In [1]: import numpy as np

In [2]: import numpy.linalg as la

In [3]: np.set_printoptions(precision=3, suppress=True, linewidth=200, legacy="1.25")

In [4]: J = np.load("x.npy")

In [5]: J
Out[5]: 
array([[ 0.6  ,  1.2  , -1.2  ,  1.753],
       [ 0.2  , -0.4  ,  0.9  ,  0.36 ],
       [-0.5  ,  1.8  , -0.4  , -1.041],
       [-0.6  ,  0.5  ,  0.4  , -1.47 ],
       [ 0.8  , -1.1  ,  0.1  ,  3.002],
       [-1.5  ,  1.   , -0.9  , -4.66 ],
       [ 1.4  ,  0.2  ,  0.   ,  3.987],
       [-0.4  , -1.6  ,  0.4  , -1.148],
       [-2.7  ,  0.9  ,  1.5  , -8.146],
       [ 1.1  , -0.6  , -1.6  ,  2.974],
       [ 1.2  , -0.6  , -0.1  ,  3.788],
       [ 0.7  , -1.   ,  0.   ,  1.761],
       [ 0.5  ,  0.5  ,  0.7  ,  1.592],
       [-0.7  , -0.9  ,  0.6  , -2.36 ],
       [ 1.9  ,  0.   ,  2.2  ,  5.264],
       [-0.4  , -0.3  ,  0.8  , -1.122],
       [-0.9  , -0.2  , -0.2  , -2.896]])

In [6]: x0 = np.array([-3, 2, 1, -2])

In [7]: rhs = J @ x0

In [8]: c, lr = np.zeros(4), 1 / la.norm(J, 2) ** 2

In [9]: for i in range(250):
   ...:     c -= lr * J.T @ (J @ c - rhs)
   ...:     if i % 50 == 0: print(i, round(la.norm(J @ c - rhs), 3))
   ...: 
0 6.382
50 0.907
100 0.751
150 0.727
200 0.705

In [10]: round(la.cond(J), 3)
Out[10]: 40.253

In [11]: c
Out[11]: array([-1.221,  2.029,  0.983, -2.595])

In [12]: Xc = J - J.mean(axis=0)

In [13]: U, sig, vt = la.svd(Xc, full_matrices=False)

In [14]: np.abs(vt[0]).argmax()
Out[14]: 3

In [15]: vt[0] * np.sign(vt[0, np.abs(vt[0]).argmax()])
Out[15]: array([ 0.317, -0.079, -0.023,  0.945])

In [16]: sig ** 2 / (sig ** 2).sum()
Out[16]: array([0.891, 0.064, 0.044, 0.001])

In [17]: round((sig ** 2).sum() ** 2 / (sig ** 4).sum(), 3)
Out[17]: 1.251

In [18]: np.abs(U[:, 0]).argmax()
Out[18]: 8

In [19]: Xc = J - J.mean(axis=0)

In [20]: evecs = la.svd(Xc)[2][:3]

In [21]: out = Xc - Xc @ evecs.T @ evecs

In [22]: np.round(np.cov(Xc @ evecs.T, rowvar=False), 3) + 0
Out[22]: 
array([[13.459,  0.   ,  0.   ],
       [ 0.   ,  0.974,  0.   ],
       [ 0.   ,  0.   ,  0.672]])

In [23]: (Xc @ evecs.T).std(axis=0)
Out[23]: array([3.559, 0.958, 0.795])

In [24]: la.norm(out, axis=1).round(6).argmax()
Out[24]: 4
